$ python3 -q
>>> import numpy as np
>>> np.set_printoptions(precision=1, suppress=True, linewidth=120)
>>> out = np.array([[-3, -1, -3, 2, 1, 2],
...     [1, -2, -3, -2, 2, -3],
...     [-2, 3, -1, 1, 0, -1],
...     [0, -2, -1, -2, -1, 3],
...     [3, -3, 3, -3, -2, 2],
...     [-3, -3, 1, 0, 1, -1]])
>>> cent = np.array([[2, 0, 2], [1, 0, 2], [2, 1, -1]])
>>> X = np.block([[out, np.array([[-2, -2, 2],
...     [0, 1, -2],
...     [-2, 0, 0],
...     [2, 0, -1],
...     [1, -2, 1],
...     [-1, 1, 2]])], [np.zeros((3, 6)), cent]])
>>> X
array([[-3., -1., -3.,  2.,  1.,  2., -2., -2.,  2.],
       [ 1., -2., -3., -2.,  2., -3.,  0.,  1., -2.],
       [-2.,  3., -1.,  1.,  0., -1., -2.,  0.,  0.],
       [ 0., -2., -1., -2., -1.,  3.,  2.,  0., -1.],
       [ 3., -3.,  3., -3., -2.,  2.,  1., -2.,  1.],
       [-3., -3.,  1.,  0.,  1., -1., -1.,  1.,  2.],
       [ 0.,  0.,  0.,  0.,  0.,  0.,  2.,  0.,  2.],
       [ 0.,  0.,  0.,  0.,  0.,  0.,  1.,  0.,  2.],
       [ 0.,  0.,  0.,  0.,  0.,  0.,  2.,  1., -1.]])
>>> O, vecs = np.linalg.qr(X[:, :4])[0], np.linalg.qr(X[:, 4:])[0]
>>> sv = np.linalg.svd(O.T @ vecs, compute_uv=False)
>>> sv
array([1. , 1. , 0.5, 0.3])
>>> (sv > 0.9).sum()
np.int64(2)
>>> out = X[0, 0] * X[1:] - np.outer(X[1:, 0], X[0])
>>> out
array([[  0.,   7.,  12.,   4.,  -7.,   7.,   2.,  -1.,   4.],
       [  0., -11.,  -3.,   1.,   2.,   7.,   2.,  -4.,   4.],
       [  0.,   6.,   3.,   6.,   3.,  -9.,  -6.,   0.,   3.],
       [  0.,  12.,   0.,   3.,   3., -12.,   3.,  12.,  -9.],
       [  0.,   6., -12.,   6.,   0.,   9.,  -3.,  -9.,   0.],
       [  0.,   0.,   0.,  -0.,  -0.,  -0.,  -6.,   0.,  -6.],
       [  0.,   0.,   0.,  -0.,  -0.,  -0.,  -3.,   0.,  -6.],
       [  0.,   0.,   0.,  -0.,  -0.,  -0.,  -6.,  -3.,   3.]])
>>> X[:, 0] / X[0, 0]
array([ 1. , -0.3,  0.7, -0. , -1. ,  1. , -0. , -0. , -0. ])
>>> np.flatnonzero(~out.round(6).any(axis=1))
array([], dtype=int64)
>>> F = np.load("data.npy")
>>> F
array([[ -6.4,   9. ,  -1.8,  -4.8,  14.5, -17.1,   5.8,  -0.2,  -4. , -10.1],
       [ -7.5,  10.8,  -0.5,  -4.8,  14.9, -15.7,   4.9,  -0.7,  -4.9, -10.7],
       [ -8.1,  10. ,  -0.3,  -4. ,  14.9, -14.8,   5.1,  -1.2,  -6. ,  -8.5],
       [ -4. ,   9.7,   1.3,  -5.7,  14.9, -16.8,   4.9,   0.6,  -6. , -11.7],
       [ -4.1,   9.7,  -0.4,  -3.7,  14.3, -13.9,   4.8,   0.2,  -5.4,  -9.9],
       [ -6.5,   9.7,  -0.1,  -5. ,  14.9, -14.9,   4.4,  -1.1,  -7.1,  -9.1],
       [ -3.6,  10.3,  -0.1,  -5.1,  16. , -15.1,   3.8,  -0.3,  -4.5,  -9.7],
       [ -4.8,  10. ,  -1.4,  -5.3,  15.2, -15.6,   6.7,   0.1,  -6.1, -10.8],
       [ -4.9,   8.5,  -0.6,  -5.7,  14.4, -16.6,   5.3,   2.5,  -4.5, -10. ],
       [ -5.2,   7.8,  -0.9,  -5.3,  15.3, -12.2,   4.7,   0.6,  -4.3,  -9.8],
       [ -5.5,  11.2,   1. ,  -5.9,  15. , -14.8,   4.7,   0.7,  -7.1,  -9.8],
       [ -3.3,  10.7,   0.1,  -4.4,  13.3, -13.9,   5.7,   0.2,  -2.9,  -9.3],
       [ -5.9,   9.7,   1.4,  -5.9,  14.4, -14.7,   5.9,  -1.2,  -3.9,  -9.7],
       [ -6.5,  12.2,  -1.4,  -4.9,  15.8, -15.8,   4.6,  -0.2,  -4.9,  -9.8],
       [ -5.2,   9.6,  -1.3,  -5.8,  14.9, -14.2,   5.5,  -0.7,  -5.7,  -8.8],
       [ -6.3,  11.7,   0.7,  -5.4,  13.7, -15.1,   7.3,   0.5,  -3.1,  -9.2],
       [ -4.3,  11.1,   0.1,  -5.5,  17.6, -15.1,   4.8,  -0.7,  -5.6, -10.9],
       [ -4.5,  12.2,  -1.6,  -5.5,  15.9, -14.4,   5.6,   1.2,  -4. ,  -8.7],
       [ -5.6,  10.2,   0.5,  -6.5,  15.3, -14.5,   4.3,  -1.8,  -5.8,  -9.1],
       [ -3.6,  10.1,   1.1,  -4.7,  14.9, -13.3,   4.9,   0.7,  -3.3, -10.5],
       [ -3.9,  10.2,  -0.4,  -4. ,  15.7, -15. ,   5.6,   1. ,  -6.8,  -9.9],
       [ -4.8,  11.5,   1. ,  -3.9,  14.2, -14.5,   3.2,  -1.1,  -4.5,  -8.6]])
>>> f, r1 = F[13], F[17]
>>> np.round(f @ r1, 1)
np.float64(816.4)
>>> pr = (f @ r1) / (f @ f) * f
>>> r1 - pr
array([ 1.7,  0.6, -0.3, -0.8,  0.9,  0.6,  1.2,  1.4,  0.7,  0.6])
